% ipython --no-banner

In [1]: import numpy as np

In [2]: import numpy.linalg as la

In [3]: np.set_printoptions(precision=1, suppress=True, linewidth=200, legacy="1.25")

In [4]: rnd = lambda a: np.round(a, 1) + 0

In [5]: E = np.loadtxt("dump.csv", delimiter=",")

In [6]: rnd(E)
Out[6]: 
array([[ 0.1, -0.1,  0. , -0.2,  0. ,  0.2],
       [-0.1,  0. ,  0. ,  0.1,  0. , -0.1],
       [ 0. ,  0. ,  0. ,  0. ,  0. ,  0. ],
       [-0.2,  0.1,  0. ,  0.5,  0. , -0.4],
       [ 0. ,  0. ,  0. ,  0. ,  0. ,  0. ],
       [ 0.2, -0.1,  0. , -0.4,  0. ,  0.3]])

In [7]: vec = np.array([1, 2, 0, 0, 2, 2])

In [8]: rnd(la.eigvalsh(2 * E - np.eye(6)))
Out[8]: array([-1., -1., -1., -1., -1.,  1.])

In [9]: np.trace(E)
Out[9]: 1.0

In [10]: F = np.array([[-1.0, 1.0, 1.0, 1.0],
    ...:     [1.0, -1.0, 1.0, 1.0],
    ...:     [1.0, 1.0, -1.0, 1.0],
    ...:     [1.0, 1.0, 1.0, -1.0]])

In [11]: F @ np.ones(4)
Out[11]: array([2., 2., 2., 2.])

In [12]: np.sort(np.abs(np.fft.fft(F[0]))), rnd(np.sort(la.svd(F, compute_uv=False)))
Out[12]: (array([2., 2., 2., 2.]), array([2., 2., 2., 2.]))

In [13]: A2 = la.inv(F)

In [14]: rnd(la.inv(A2))
Out[14]: 
array([[-1.,  1.,  1.,  1.],
       [ 1., -1.,  1.,  1.],
       [ 1.,  1., -1.,  1.],
       [ 1.,  1.,  1., -1.]])

In [15]: rnd(la.cond(F))
Out[15]: 1.0

In [16]: (np.abs(A2) > 1e-9).astype(int)
Out[16]: 
array([[1, 1, 1, 1],
       [1, 1, 1, 1],
       [1, 1, 1, 1],
       [1, 1, 1, 1]])

In [17]: rnd(la.det(F) * la.det(A2))
Out[17]: 1.0

In [18]: rnd(la.det(F) * A2)
Out[18]: 
array([[ 4., -4., -4., -4.],
       [-4.,  4., -4., -4.],
       [-4., -4.,  4., -4.],
       [-4., -4., -4.,  4.]])

In [19]: rnd(la.slogdet(F)[0])
Out[19]: -1.0

In [20]: F @ A2
Out[20]: 
array([[1., 0., 0., 0.],
       [0., 1., 0., 0.],
       [0., 0., 1., 0.],
       [0., 0., 0., 1.]])

In [21]: rnd(la.pinv(F))
Out[21]: 
array([[-0.2,  0.2,  0.2,  0.2],
       [ 0.3, -0.3,  0.3,  0.3],
       [ 0.2,  0.3, -0.2,  0.2],
       [ 0.2,  0.3,  0.2, -0.2]])

In [22]: A2 = F[0, 0] * F[1:] - np.outer(F[1:, 0], F[0])

In [23]: A2
Out[23]: 
array([[ 0.,  0., -2., -2.],
       [ 0., -2.,  0., -2.],
       [ 0., -2., -2.,  0.]])

In [24]: la.matrix_rank(A2), la.matrix_rank(F)
Out[24]: (3, 4)

In [25]: F[:, 0] / F[0, 0]
Out[25]: array([ 1., -1., -1., -1.])

In [26]: data = np.loadtxt("x.csv", delimiter=",")

In [27]: data
Out[27]: 
array([[-1.3, -0.6, -2.3,  0.9,  1.4],
       [-1. , -0.3,  0. ,  0. ,  0. ],
       [ 1.4,  0. , -1. ,  0.6,  1.7],
       [-0.8, -0.6, -2.1,  0.9, -1.2],
       [-1.6, -1.6,  1.6, -0.5,  0.4],
       [ 0.1,  0.7,  2.1, -0.9, -0.1],
       [ 0.3, -1.3,  1.5, -0.9, -2.4],
       [ 1.4,  0. , -2.5,  1.3, -2.2],
       [-0.1,  0. ,  0.9, -0.6, -0.5],
       [ 0.1, -0.5,  2.1, -1. , -0.6],
       [ 0.7, -0.2,  0.4,  0. , -0.5],
       [-0.1, -0.5,  0.6, -0.5,  0.8],
       [-1.7, -0.6,  2.9, -1.5,  1.6],
       [ 1.7, -1. , -1. ,  0.4, -0.7],
       [-0.9,  1.4,  1.3, -0.5,  0.5],
       [-0.7,  0.2, -0.1, -0.1,  0.8],
       [-0.4,  0. ,  1.5, -0.6, -0.6],
       [ 0.3, -1. ,  3.7, -2. , -1. ],
       [ 1.4,  0.2, -1.2,  0.7, -0.3],
       [ 0.5, -0.3,  2.5, -1.2, -1.5],
       [-2.5, -1.2, -3.2,  1.7,  1. ],
       [-1.1,  0.6,  1.6, -0.9, -0.1],
       [ 1.2, -0.9,  0. ,  0. ,  0.3],
       [-0.5, -0.4, -0.4,  0.2,  0.8],
       [-0.1, -1.5, -1.1,  0.6,  1.4]])

In [28]: proj = data @ la.solve(data.T @ data, data.T)

In [29]: np.allclose(proj @ proj, proj)
Out[29]: True

In [30]: rnd(np.diag(proj))
Out[30]: array([0.3, 0. , 0.3, 0.2, 0.5, 0.1, 0.3, 0.3, 0.1, 0.1, 0.1, 0.1, 0.3, 0.2, 0.2, 0.1, 0.1, 0.3, 0.1, 0.1, 0.5, 0.1, 0.2, 0. , 0.2])

In [31]: rnd(proj @ data[:, 2])
Out[31]: array([-2.3,  0. , -1. , -2.1,  1.6,  2.1,  1.5, -2.5,  0.9,  2.1,  0.4,  0.6,  2.9, -1. ,  1.3, -0.1,  1.5,  3.7, -1.2,  2.5, -3.2,  1.6,  0. , -0.4, -1.1])
